In [1]: import numpy as np

In [2]: from numpy import linalg as LA

In [3]: np.set_printoptions(precision=2, suppress=True, linewidth=160, floatmode="fixed")

In [4]: E = np.load("sample18.npy")

In [5]: E
Out[5]: 
array([[ 1,  0,  0,  0,  0],
       [ 0,  1,  0,  0,  0],
       [-1,  1,  1,  0,  0],
       [-2, -1, -1,  1,  0],
       [ 1,  0, -1, -3,  1]])

In [6]: # triangular, det is the product of the diagonal

In [7]: other = LA.inv(E)

In [8]: round(float(LA.det(E) * LA.det(other)), 2)
Out[8]: 1.0

In [9]: round(float(LA.cond(E)), 2)
Out[9]: 42.33

In [10]: np.round(E @ other, 2) + 0
Out[10]: 
array([[1.00, 0.00, 0.00, 0.00, 0.00],
       [0.00, 1.00, 0.00, 0.00, 0.00],
       [0.00, 0.00, 1.00, 0.00, 0.00],
       [0.00, 0.00, 0.00, 1.00, 0.00],
       [0.00, 0.00, 0.00, 0.00, 1.00]])

In [11]: evals, vecs = LA.eig(E)

In [12]: np.sort(LA.eigvals(LA.inv(E)))
Out[12]: array([1.00, 1.00, 1.00, 1.00, 1.00])

In [13]: E @ vecs[:, 0] - evals[0] * vecs[:, 0]
Out[13]: array([0.00, 0.00, 0.00, 0.00, 0.00])

In [14]: np.sort(LA.eigvals(E @ E))
Out[14]: array([1.00, 1.00, 1.00, 1.00, 1.00])

In [15]: hat = np.triu(np.array([[-2, 1, 0, 2, -3],
    ...:     [-3, -3, 2, -1, 2],
    ...:     [-3, 3, 0, 1, 3],
    ...:     [-2, -3, 3, 3, 1],
    ...:     [-3, -2, -1, 1, 0]]), 1) + np.eye(5)

In [16]: other = hat @ E @ LA.inv(hat)

In [17]: np.trace(other), np.trace(E)
Out[17]: (np.float64(5.0), np.int64(5))

In [18]: LA.matrix_rank(other)
Out[18]: np.int64(5)

In [19]: data = np.load("test12.npy")

In [20]: data
Out[20]: 
array([[ 0.86,  0.64, -0.79, -0.60, -0.53],
       [ 0.60,  0.35, -0.29, -0.46, -0.45],
       [-0.10,  0.06, -0.52,  0.34,  0.43],
       [ 0.89,  0.66, -0.78, -0.66, -0.60],
       [ 0.29,  0.00,  0.62, -0.54, -0.64],
       [ 0.72,  0.64, -0.97,  0.10,  0.39],
       [ 0.20, -0.22,  0.93, -0.74, -0.85],
       [ 0.54,  0.36, -0.57, -0.24, -0.17],
       [ 0.60,  0.52, -0.91,  0.05,  0.27],
       [ 0.54,  0.02,  0.87, -0.82, -0.89],
       [-0.60, -0.08, -0.85,  0.83,  0.90],
       [-0.66, -0.40,  0.37,  0.50,  0.49]])

In [21]: vec = np.array([1, 1, 1, 0, 3])

In [22]: h = np.maximum(data @ vec, 0)

In [23]: np.maximum(data @ vec, 0) - np.maximum(-data @ vec, 0)
Out[23]: array([-0.88, -0.69,  0.73, -1.03, -1.01,  1.56, -1.64, -0.18,  1.02, -1.24,  1.17,  0.78])

In [24]: np.tanh(data @ vec)
Out[24]: array([-0.71, -0.60,  0.62, -0.77, -0.77,  0.92, -0.93, -0.18,  0.77, -0.85,  0.82,  0.65])

In [25]: data * (h > 1e-9)[:, None]
Out[25]: 
array([[ 0.00,  0.00, -0.00, -0.00, -0.00],
       [ 0.00,  0.00, -0.00, -0.00, -0.00],
       [-0.10,  0.06, -0.52,  0.34,  0.43],
       [ 0.00,  0.00, -0.00, -0.00, -0.00],
       [ 0.00,  0.00,  0.00, -0.00, -0.00],
       [ 0.72,  0.64, -0.97,  0.10,  0.39],
       [ 0.00, -0.00,  0.00, -0.00, -0.00],
       [ 0.00,  0.00, -0.00, -0.00, -0.00],
       [ 0.60,  0.52, -0.91,  0.05,  0.27],
       [ 0.00,  0.00,  0.00, -0.00, -0.00],
       [-0.60, -0.08, -0.85,  0.83,  0.90],
       [-0.66, -0.40,  0.37,  0.50,  0.49]])

In [26]: np.maximum(data @ (3 * vec), 0)
Out[26]: array([0.00, 0.00, 2.19, 0.00, 0.00, 4.68, 0.00, 0.00, 3.06, 0.00, 3.51, 2.34])

In [27]: vec = np.array([2, 1, 9, 9, 6])

In [28]: y = data @ vec

In [29]: LA.solve(data.T @ data, data.T @ y)
Out[29]: array([2.00, 1.00, 9.00, 9.00, 6.00])

In [30]: np.round(LA.pinv(data) @ data, 2) + 0
Out[30]: 
array([[1.00, 0.00, 0.00, 0.00, 0.00],
       [0.00, 1.00, 0.00, 0.00, 0.00],
       [0.00, 0.00, 1.00, 0.00, 0.00],
       [0.00, 0.00, 0.00, 1.00, 0.00],
       [0.00, 0.00, 0.00, 0.00, 1.00]])

In [31]: rng = np.random.default_rng(3372)

In [32]: y = y + 0.1 * rng.normal(size=12)

In [33]: y
Out[33]: array([-13.35,  -7.88,   0.91, -14.17,  -2.65,  -3.47,  -3.22,  -6.84,  -4.46,  -3.95,   4.10,   8.87])

In [34]: beta, *_ = LA.lstsq(data, y)

In [35]: np.round(LA.norm(y - data @ beta), 2)
Out[35]: np.float64(0.18)

In [36]: D = LA.norm(data[:, None] - data[None], axis=-1)

In [37]: LA.norm(data - data.mean(axis=0), axis=1)
Out[37]: array([1.05, 0.52, 0.94, 1.12, 1.08, 1.11, 1.54, 0.43, 0.92, 1.51, 1.85, 1.61])

In [38]: D[:5, :5]
Out[38]: 
array([[0.00, 0.65, 1.77, 0.10, 1.65],
       [0.65, 0.00, 1.43, 0.69, 1.04],
       [1.77, 1.43, 0.00, 1.86, 1.84],
       [0.10, 0.69, 1.86, 0.00, 1.66],
       [1.65, 1.04, 1.84, 1.66, 0.00]])

In [39]: np.unravel_index(D.round(6).argmax(), D.shape)
Out[39]: (np.int64(9), np.int64(10))

In [40]: (D + 1e9 * np.eye(12)).round(6).argmin(axis=1)
Out[40]: array([ 3,  7, 10,  0,  6,  8,  9,  1,  5,  6,  2,  2])

In [41]: D[0].round(6).argsort(kind="stable")[:4]
Out[41]: array([0, 3, 1, 7])

In [42]: other = data + rng.integers(-2, 3, (12, 2)) @ rng.integers(-2, 3, (2, 5))

In [43]: other
Out[43]: 
array([[-1.14, -1.36, -1.79, -2.60, -0.53],
       [-0.40,  4.35, -3.29, -1.46,  4.55],
       [-0.10,  0.06, -0.52,  0.34,  0.43],
       [ 0.89, -3.34,  1.22, -0.66, -4.60],
       [ 1.29,  2.00,  0.62,  0.46,  0.36],
       [-0.28, -1.36, -0.97, -0.90, -0.61],
       [-0.80, -0.22, -0.07, -1.74,  0.15],
       [ 1.54,  0.36,  0.43,  0.76, -1.17],
       [ 2.60,  4.52, -0.91,  2.05,  2.27],
       [ 1.54, -3.98,  3.87,  0.18, -5.89],
       [ 1.40,  1.92,  0.15,  2.83,  0.90],
       [-2.66,  1.60, -2.63, -1.50,  4.49]])

In [44]: np.round(LA.svd(other - data, compute_uv=False), 2) + 0
Out[44]: array([13.76,  7.97,  0.00,  0.00,  0.00])

In [45]: A = np.loadtxt("x.csv", delimiter=",")

In [46]: A
Out[46]: 
array([[-1.39, -3.75,  0.09],
       [ 2.78, -0.96,  2.71],
       [-2.52,  1.00,  2.94]])

In [47]: hat = np.triu(np.array([[2, -2, 1], [1, 2, 0], [-1, 2, 1]]), 1) + np.eye(3)

In [48]: other = hat @ A @ LA.inv(hat)

In [49]: other
Out[49]: 
array([[ -9.46, -19.75,   7.06],
       [  2.78,   4.59,  -0.06],
       [ -2.52,  -4.05,   5.46]])

In [50]: np.poly(other)
Out[50]: array([  1.00,  -0.58,   2.34, -64.00])

In [51]: hat @ A - A @ hat
Out[51]: 
array([[-8.08,  0.16, -1.10],
       [ 0.00,  5.55, -2.78],
       [ 0.00, -5.05,  2.52]])

In [52]: LA.matrix_rank(other)
Out[52]: np.int64(3)

In [53]: round(np.trace(other), 2), round(float(np.trace(A)), 2)
Out[53]: (np.float64(0.58), 0.58)

In [54]: u, v = A[1], A[0]

In [55]: np.round(u @ v, 2)
Out[55]: np.float64(-0.0)

In [56]: np.round(u @ u, 2)
Out[56]: np.float64(16.0)

In [57]: p = (u @ v) / (u @ u) * u

In [58]: p.round(2) + 0
Out[58]: array([0.00, 0.00, 0.00])

In [59]: np.outer(u, v)
Out[59]: 
array([[ -3.85, -10.41,   0.24],
       [  1.34,   3.62,  -0.08],
       [ -3.77, -10.18,   0.24]])

In [60]: np.round((v - p) @ u, 2)
Out[60]: np.float64(0.0)

In [61]: other = A / LA.norm(A, axis=1, keepdims=True)

In [62]: gram = other @ other.T

In [63]: (gram - 2 * np.eye(3)).round(6).argmax(axis=1)
Out[63]: array([1, 0, 0])

In [64]: LA.norm(other, axis=1)
Out[64]: array([1.00, 1.00, 1.00])

In [65]: gram[2].round(2) + 0
Out[65]: array([0.00, 0.00, 1.00])

In [66]: arr = np.load("mat.npy")

In [67]: arr
Out[67]: 
array([[-1,  0,  1,  2,  3,  4],
       [ 5,  6,  7,  8,  9, 10],
       [11, 12, 13, 14, 15, 16]])

In [68]: np.round(LA.norm(arr[1] - arr[0]), 2)
Out[68]: np.float64(14.7)

In [69]: np.round(LA.norm(arr, 1), 2), round(LA.norm(arr, np.inf), 2)
Out[69]: (np.float64(30.0), np.float64(81.0))

In [70]: arr[1] @ arr[0]
Out[70]: np.int64(85)

In [71]: np.argsort(-LA.norm(arr, axis=0).round(6), kind="stable")[:3]
Out[71]: array([5, 4, 3])

In [72]: [round(float(x), 2) for x in LA.svd(arr, compute_uv=False)[:3]]
Out[72]: [38.49, 3.91, 0.0]

In [73]: LA.matrix_rank(arr, rtol=0.1)
Out[73]: np.int64(2)

In [74]: arr.reshape(-1, 2)
Out[74]: 
array([[-1,  0],
       [ 1,  2],
       [ 3,  4],
       [ 5,  6],
       [ 7,  8],
       [ 9, 10],
       [11, 12],
       [13, 14],
       [15, 16]])

In [75]: blk = arr.reshape(3, 2, -1)

In [76]: np.einsum("ihd,ihd->ih", blk, blk)
Out[76]: 
array([[  2,  29],
       [110, 245],
       [434, 677]])

In [77]: np.swapaxes(blk, 1, 2)[0]
Out[77]: 
array([[-1,  2],
       [ 0,  3],
       [ 1,  4]])

In [78]: LA.pinv(A)
Out[78]: 
array([[-0.09,  0.17, -0.16],
       [-0.23, -0.06,  0.06],
       [ 0.01,  0.17,  0.18]])

In [79]: LA.svd(A, compute_uv=False)
Out[79]: array([4.00, 4.00, 4.00])

In [80]: np.round(A.T @ A, 2) + 0
Out[80]: 
array([[16.00,  0.00,  0.00],
       [ 0.00, 16.00,  0.00],
       [ 0.00,  0.00, 16.00]])

In [81]: np.round(A[:, 0] @ A[:, 1], 2)
Out[81]: np.float64(-0.0)

In [82]: LA.norm(A, axis=0)
Out[82]: array([4.00, 4.00, 4.00])

In [83]: ang = np.radians(60)

In [84]: Rm = np.eye(6)

In [85]: Rm[2, 2] = Rm[3, 3] = np.cos(ang)

In [86]: Rm[2, 3], Rm[3, 2] = -np.sin(ang), np.sin(ang)

In [87]: Rm
Out[87]: 
array([[ 1.00,  0.00,  0.00,  0.00,  0.00,  0.00],
       [ 0.00,  1.00,  0.00,  0.00,  0.00,  0.00],
       [ 0.00,  0.00,  0.50, -0.87,  0.00,  0.00],
       [ 0.00,  0.00,  0.87,  0.50,  0.00,  0.00],
       [ 0.00,  0.00,  0.00,  0.00,  1.00,  0.00],
       [ 0.00,  0.00,  0.00,  0.00,  0.00,  1.00]])

In [88]: other = arr @ Rm.T

In [89]: np.round(LA.svd(arr, compute_uv=False), 2) + 0, np.round(LA.svd(other, compute_uv=False), 2) + 0
Out[89]: (array([38.49,  3.91,  0.00]), array([38.49,  3.91,  0.00]))

In [90]: np.allclose(arr @ arr.T, other @ other.T)
Out[90]: True

In [91]: other
Out[91]: 
array([[-1.00,  0.00, -1.23,  1.87,  3.00,  4.00],
       [ 5.00,  6.00, -3.43, 10.06,  9.00, 10.00],
       [11.00, 12.00, -5.62, 18.26, 15.00, 16.00]])

In [92]: m1 = np.load("layer13.npy")

In [93]: m1
Out[93]: 
array([[-12,   4,  12,   8,  12,   4,  12],
       [ 21,  -7, -21, -14, -21,  -7, -21],
       [-18,   6,  18,  12,  18,   6,  18]])

In [94]: # rows and columns are dependent

In [95]: left, sv, Vt = LA.svd(m1)

In [96]: vecs = Vt[:(sv > 1e-8).sum()]

In [97]: vec = m1[1] + 3 * m1[0] + rng.integers(2) * np.eye(7)[6]

In [98]: vec
Out[98]: array([-15.00,   5.00,  15.00,  10.00,  15.00,   5.00,  15.00])

In [99]: np.diag(vecs.T @ vecs)
Out[99]: array([0.21, 0.02, 0.21, 0.10, 0.21, 0.02, 0.21])

In [100]: np.allclose(vecs.T @ vecs @ vec, vec)
Out[100]: True

In [101]: vecs.T @ vecs
Out[101]: 
array([[ 0.21, -0.07, -0.21, -0.14, -0.21, -0.07, -0.21],
       [-0.07,  0.02,  0.07,  0.05,  0.07,  0.02,  0.07],
       [-0.21,  0.07,  0.21,  0.14,  0.21,  0.07,  0.21],
       [-0.14,  0.05,  0.14,  0.10,  0.14,  0.05,  0.14],
       [-0.21,  0.07,  0.21,  0.14,  0.21,  0.07,  0.21],
       [-0.07,  0.02,  0.07,  0.05,  0.07,  0.02,  0.07],
       [-0.21,  0.07,  0.21,  0.14,  0.21,  0.07,  0.21]])

In [102]: round(LA.norm(vec - vecs.T @ vecs @ vec), 2)
Out[102]: np.float64(0.0)

In [103]: vec = np.array([5, 5, -8, 9, 3, 8, 0])

In [104]: (m1 @ vec).argmax()
Out[104]: np.int64(2)

In [105]: m1 @ np.eye(7)[6]
Out[105]: array([ 12.00, -21.00,  18.00])

In [106]: LA.norm(m1 @ vec) <= LA.norm(m1, 2) * LA.norm(vec) + 1e-9
Out[106]: np.True_

In [107]: m1 @ np.ones(7)
Out[107]: array([ 40.00, -70.00,  60.00])

In [108]: np.sign((m1 @ vec).round(6))
Out[108]: array([ 1, -1,  1])

In [109]: other = m1[0, 0] * m1[1:] - np.outer(m1[1:, 0], m1[0])

In [110]: other
Out[110]: 
array([[0, 0, 0, 0, 0, 0, 0],
       [0, 0, 0, 0, 0, 0, 0]])

In [111]: np.flatnonzero(~other.round(6).any(axis=1))
Out[111]: array([0, 1])

In [112]: m1[:, 0] / m1[0, 0]
Out[112]: array([ 1.00, -1.75,  1.50])

In [113]: u, v = m1[0], m1[1]

In [114]: u @ v
Out[114]: np.int64(-1176)

In [115]: u @ u
Out[115]: np.int64(672)

In [116]: p = (u @ v) / (u @ u) * u

In [117]: v - p
Out[117]: array([0.00, 0.00, 0.00, 0.00, 0.00, 0.00, 0.00])

In [118]: (v - p) @ u
Out[118]: np.float64(0.0)

In [119]: rk = LA.matrix_rank(m1)

In [120]: rk
Out[120]: np.int64(1)

In [121]: N = LA.svd(m1)[2][rk:].T

In [122]: np.allclose(m1 @ N, 0)
Out[122]: True

In [123]: N.shape
Out[123]: (7, 6)

In [124]: np.round(m1 @ N, 2) + 0
Out[124]: 
array([[0.00, 0.00, 0.00, 0.00, 0.00, 0.00],
       [0.00, 0.00, 0.00, 0.00, 0.00, 0.00],
       [0.00, 0.00, 0.00, 0.00, 0.00, 0.00]])

In [125]: N @ N.T
Out[125]: 
array([[ 0.79,  0.07,  0.21,  0.14,  0.21,  0.07,  0.21],
       [ 0.07,  0.98, -0.07, -0.05, -0.07, -0.02, -0.07],
       [ 0.21, -0.07,  0.79, -0.14, -0.21, -0.07, -0.21],
       [ 0.14, -0.05, -0.14,  0.90, -0.14, -0.05, -0.14],
       [ 0.21, -0.07, -0.21, -0.14,  0.79, -0.07, -0.21],
       [ 0.07, -0.02, -0.07, -0.05, -0.07,  0.98, -0.07],
       [ 0.21, -0.07, -0.21, -0.14, -0.21, -0.07,  0.79]])

In [126]: [int(LA.matrix_rank(m1[:, :j + 1])) for j in range(7)]
Out[126]: [1, 1, 1, 1, 1, 1, 1]

In [127]: mat = np.load("data.npy")

In [128]: mat
Out[128]: 
array([[0.00, 1.00, 1.00],
       [1.00, 0.00, 0.00],
       [1.00, 0.00, 0.00]])

In [129]: np.einsum("ii->", mat)
Out[129]: np.float64(0.0)

In [130]: round(float(LA.det(mat.T)), 2)
Out[130]: 0.0

In [131]: np.einsum("ij,ji->", mat, mat)
Out[131]: np.float64(4.0)

In [132]: K = np.array([[-10, 10, -8, 6, -2, 8],
     ...:     [8, -8, 7, -4, 4, -7],
     ...:     [-2, 2, -4, -2, -10, 4]])

In [133]: # null space of dimension 4

In [134]: def softmax(z):
     ...:     e = np.exp(z - z.max(axis=-1, keepdims=True))
     ...:     return e / e.sum(axis=-1, keepdims=True)
     ...: 

In [135]: np.round(softmax(10 * K[1]), 2) + 0
Out[135]: array([1.00, 0.00, 0.00, 0.00, 0.00, 0.00])

In [136]: np.round(softmax(K[1] + 5), 2) + 0
Out[136]: array([0.72, 0.00, 0.27, 0.00, 0.01, 0.00])

In [137]: S = K @ K.T / np.sqrt(6)

In [138]: softmax(S)[1] @ K
Out[138]: array([ 8.00, -8.00,  7.00, -4.00,  4.00, -7.00])

In [139]: softmax(S).round(6).argmax(axis=1)
Out[139]: array([0, 1, 2])

In [140]: left, sv, Vt = LA.svd(K)

In [141]: vecs = Vt[:(sv > 1e-8).sum()]

In [142]: vec = K[2] + 4 * K[1] + rng.integers(2) * np.eye(6)[5]

In [143]: vec
Out[143]: array([ 30.00, -30.00,  24.00, -18.00,   6.00, -24.00])

In [144]: np.round(LA.norm(vec - vecs.T @ vecs @ vec), 2)
Out[144]: np.float64(0.0)

In [145]: LA.matrix_rank(np.vstack([K, vec]))
Out[145]: np.int64(2)

In [146]: np.allclose(vecs.T @ vecs @ vec, vec)
Out[146]: True
